$ python3 -q
>>> import numpy as np
>>> from numpy import linalg as LA
>>> np.set_printoptions(precision=3, suppress=True, linewidth=140)
>>> def rd(a):
...     return np.round(a, 3) + 0
... 
>>> data = np.array([[1, 4, 3, 3], [0, 0, 0, 0], [3, 12, 1, 2], [2, 8, 3, 2]])
>>> M2 = np.array([[-2, 0, -2], [0, 0, 0]])
>>> cent = np.kron(M2, data)
>>> print(rd(LA.norm(cent, 2)), rd(LA.norm(M2, 2) * LA.norm(data, 2)))
45.737 45.737
>>> r = LA.matrix_rank(data)
>>> print(r)
3
>>> null = LA.svd(data)[2][r:].T
>>> print(rd(data @ null))
[[0.]
 [0.]
 [0.]
 [0.]]
>>> print(rd(null[:, 0] / null[np.abs(null[:, 0]).round(6).argmax(), 0]))
[ 1.   -0.25  0.    0.  ]
>>> print([int(LA.matrix_rank(data[:i])) for i in range(1, len(data) + 1)])
[1, 1, 2, 3]
>>> Uu, sig, Vt = LA.svd(data)
>>> print(rd(sig))
[16.17   3.443  0.815  0.   ]
>>> M2 = Uu[:, :3] @ np.diag(sig[:3]) @ Vt[:3]
>>> print(rd(LA.norm(data - M2) / LA.norm(data)))
0.0
>>> print(LA.matrix_rank(data, rtol=0.05))
3
>>> print(LA.matrix_rank(M2))
3
>>> F = np.load("m.npy")
>>> print(F)
[[ 3.37   1.452 -3.016]
 [-1.39   2.683  0.516]
 [-2.828 -1.215 -2.838]
 [-0.732  3.384 -0.427]]
>>> M2 = np.c_[F[:, :2] @ np.array([[2, -3], [2, 3]]), np.array([-1, 0, 1, -2])]
>>> print(rd(M2))
[[ 9.644 -5.754 -1.   ]
 [ 2.586 12.219  0.   ]
 [-8.086  4.839  1.   ]
 [ 5.304 12.348 -2.   ]]
>>> print(rd(LA.norm(LA.qr(F)[0].T @ M2, axis=0) ** 2 / ((M2 ** 2).sum(axis=0) + 1e-12)))
[1.    1.    0.781]
>>> print(LA.matrix_rank(np.c_[F, M2]))
4
>>> print(rd(LA.norm(M2 - F @ LA.lstsq(F, M2)[0], axis=0)))
[0.    0.    1.147]
>>> print(LA.matrix_rank(M2))
3
>>> r0 = np.array([1, 2])
>>> print(rd(np.cross(F[1, :3], F[0, :3])))
[ -8.841  -2.453 -11.06 ]
>>> print(rd(np.polyval(r0, F[1])))
[0.61  4.683 2.516]
>>> print(rd(np.correlate(F[1], F[0], "full")))
[  4.192 -10.11   -2.345   9.791   1.739]
>>> X = np.array([[-1, 1], [3, 3], [-3, 2]])
>>> print(X)
[[-1  1]
 [ 3  3]
 [-3  2]]
>>> print(X.ravel(order="F"))
[-1  3 -3  1  3  2]
>>> print(X.reshape(2, -1))
[[-1  1  3]
 [ 3 -3  2]]
>>> blk = X.reshape(3, 2, -1)
>>> print(blk.transpose(1, 0, 2))
[[[-1]
  [ 3]
  [-3]]

 [[ 1]
  [ 3]
  [ 2]]]
>>> print(np.einsum("ihd,jhd->hij", blk, blk).shape)
(2, 3, 3)
>>> print(blk.shape)
(3, 2, 1)
>>> print(blk.sum(axis=1))
[[ 0]
 [ 6]
 [-1]]
